In [1]: import numpy as np

In [2]: np.set_printoptions(suppress=True, linewidth=160)

In [3]: X = np.loadtxt("data.csv", delimiter=",")

In [4]: X.round(3)
Out[4]: 
array([[ 1.014, -0.753, -0.42 ,  1.077,  1.966,  0.351, -1.433, -0.172],
       [ 0.608,  1.396,  1.207,  0.054,  1.594, -0.906,  1.361, -0.091],
       [-0.405, -0.738,  1.753, -0.754,  0.292, -0.045, -0.827,  1.969],
       [-1.419, -1.14 ,  1.176,  1.55 ,  0.16 ,  0.653,  0.892, -0.807],
       [-1.014,  0.753,  0.226, -1.562,  0.936,  1.621, -0.545, -1.056],
       [ 1.824,  0.435,  1.206,  0.405, -1.063,  1.642, -0.021, -0.193],
       [ 1.014, -1.907,  0.328, -1.489,  0.132, -0.531,  0.689, -1.111],
       [-0.203,  0.497,  1.139,  0.21 , -0.677, -1.422, -1.686, -1.43 ]])

In [5]: other = np.linalg.inv(X)

In [6]: (np.abs(other) > 1e-9).astype(int)
Out[6]: 
array([[1, 1, 1, 1, 1, 1, 1, 1],
       [1, 1, 1, 1, 1, 1, 1, 1],
       [1, 1, 1, 1, 1, 1, 1, 1],
       [1, 1, 1, 1, 1, 1, 1, 1],
       [1, 1, 1, 1, 1, 1, 1, 1],
       [1, 1, 1, 1, 1, 1, 1, 1],
       [1, 1, 1, 1, 1, 1, 1, 1],
       [1, 1, 1, 1, 1, 1, 1, 1]])

In [7]: data = np.load("mat.npy")

In [8]: data
Out[8]: 
array([[ 1.571,  1.543,  0.065, -3.024, -1.31 , -0.713],
       [ 1.971,  1.515, -0.077, -1.668,  0.97 , -0.831],
       [-1.101, -0.821, -1.593,  0.031, -0.868,  0.903]])

In [9]: T = np.stack([data, 2 * data, data[::-1]])

In [10]: T.shape
Out[10]: (3, 3, 6)

In [11]: np.linalg.matrix_rank(T)
Out[11]: array([3, 3, 3])

In [12]: np.round(np.linalg.norm(T, axis=(1, 2)), 3)
Out[12]: array([ 5.728, 11.457,  5.728])

In [13]: (T @ data.T).shape
Out[13]: (3, 3, 3)

In [14]: def softmax(z):
    ...:     e = np.exp(z - z.max(axis=-1, keepdims=True))
    ...:     return e / e.sum(axis=-1, keepdims=True)
    ...: 

In [15]: np.round(softmax(data[2]), 3)
Out[15]: array([0.068, 0.09 , 0.042, 0.211, 0.086, 0.504])

In [16]: np.round(softmax(data).sum(axis=1), 3)
Out[16]: array([1., 1., 1.])

In [17]: np.round(softmax(10 * data[2]), 3) + 0
Out[17]: array([0., 0., 0., 0., 0., 1.])

In [18]: S = data @ data.T / np.sqrt(6)

In [19]: np.round(softmax(S + np.triu(np.full(S.shape, -np.inf), 1)), 3)
Out[19]: 
array([[1.   , 0.   , 0.   ],
       [0.419, 0.581, 0.   ],
       [0.028, 0.011, 0.961]])

In [20]: softmax(S).round(6).argmax(axis=1)
Out[20]: array([0, 1, 2])

In [21]: mat = np.minimum.outer(np.arange(1, 4), np.arange(1, 4)) * 2

In [22]: mat
Out[22]: 
array([[2, 2, 2],
       [2, 4, 4],
       [2, 4, 6]])

In [23]: ev, vecs = np.linalg.eigh(mat)

In [24]: round(ev.sum(), 3), np.trace(mat)
Out[24]: (np.float64(12.0), np.int64(12))

In [25]: np.unique(ev.round(6) + 0, return_counts=True)[1]
Out[25]: array([1, 1, 1])

In [26]: np.abs(vecs[:, -1]).round(6).argmax()
Out[26]: np.int64(2)

In [27]: np.round(np.linalg.svd(mat, compute_uv=False), 3)
Out[27]: array([10.098,  1.286,  0.616])

In [28]: np.round(vecs.T @ mat @ vecs, 3) + 0
Out[28]: 
array([[ 0.616,  0.   ,  0.   ],
       [ 0.   ,  1.286,  0.   ],
       [ 0.   ,  0.   , 10.098]])

In [29]: ev.round(3)
Out[29]: array([ 0.616,  1.286, 10.098])

In [30]: np.round(vecs.T @ vecs, 3) + 0
Out[30]: 
array([[1., 0., 0.],
       [0., 1., 0.],
       [0., 0., 1.]])

In [31]: other = np.linalg.inv(mat)

In [32]: np.round(np.linalg.slogdet(mat)[0], 3)
Out[32]: np.float64(1.0)

In [33]: (np.abs(other) > 1e-9).astype(int)
Out[33]: 
array([[1, 1, 0],
       [1, 1, 1],
       [0, 1, 1]])

In [34]: E = np.array([[-7, 0, 0, 0, 0, 0],
    ...:     [0, 5, 0, 0, 0, 0],
    ...:     [0, 0, -9, 0, 0, 0],
    ...:     [0, 0, 0, 6, 0, 0],
    ...:     [0, 0, 0, 0, 1, 0],
    ...:     [0, 0, 0, 0, 0, 9]])

In [35]: ev, vecs = np.linalg.eigh(E)

In [36]: x = np.array([2, 2, 3, -1, 1, -1])

In [37]: (np.sign(vecs[:, -1].round(6)) == np.sign(vecs[0, -1].round(6))).astype(int)
Out[37]: array([1, 1, 1, 1, 1, 0])

In [38]: vecs * np.maximum(ev, 0) @ vecs.T
Out[38]: 
array([[0., 0., 0., 0., 0., 0.],
       [0., 5., 0., 0., 0., 0.],
       [0., 0., 0., 0., 0., 0.],
       [0., 0., 0., 6., 0., 0.],
       [0., 0., 0., 0., 1., 0.],
       [0., 0., 0., 0., 0., 9.]])

In [39]: x @ E @ x
Out[39]: np.int64(-73)

In [40]: np.round(np.linalg.eigvalsh(E[1:, 1:]), 3)
Out[40]: array([-9.,  1.,  5.,  6.,  9.])

In [41]: f = np.array([2, -1, 2, 2, -3, 1, 1, -3])

In [42]: other = X + np.outer(f, np.eye(8)[4])

In [43]: np.round(np.linalg.det(other) / np.linalg.det(X), 3), np.round(1 + np.linalg.solve(X, f)[4], 3)
Out[43]: (np.float64(1.171), np.float64(1.171))

In [44]: other = E / np.linalg.norm(E, axis=1, keepdims=True)

In [45]: cov = other @ other.T

In [46]: (cov - 2 * np.eye(6)).round(6).argmax(axis=1)
Out[46]: array([1, 0, 0, 0, 0, 0])

In [47]: np.argwhere(np.triu(np.abs(cov) > 0.95, 1))
Out[47]: array([], shape=(0, 2), dtype=int64)

In [48]: cov
Out[48]: 
array([[1., 0., 0., 0., 0., 0.],
       [0., 1., 0., 0., 0., 0.],
       [0., 0., 1., 0., 0., 0.],
       [0., 0., 0., 1., 0., 0.],
       [0., 0., 0., 0., 1., 0.],
       [0., 0., 0., 0., 0., 1.]])

In [49]: np.degrees(np.arccos(np.clip(cov[5, 4], -1, 1)))
Out[49]: np.float64(90.0)

In [50]: np.round(np.linalg.norm(other, axis=1), 3)
Out[50]: array([1., 1., 1., 1., 1., 1.])

In [51]: (np.abs(cov) > 0.9).astype(int)
Out[51]: 
array([[1, 0, 0, 0, 0, 0],
       [0, 1, 0, 0, 0, 0],
       [0, 0, 1, 0, 0, 0],
       [0, 0, 0, 1, 0, 0],
       [0, 0, 0, 0, 1, 0],
       [0, 0, 0, 0, 0, 1]])
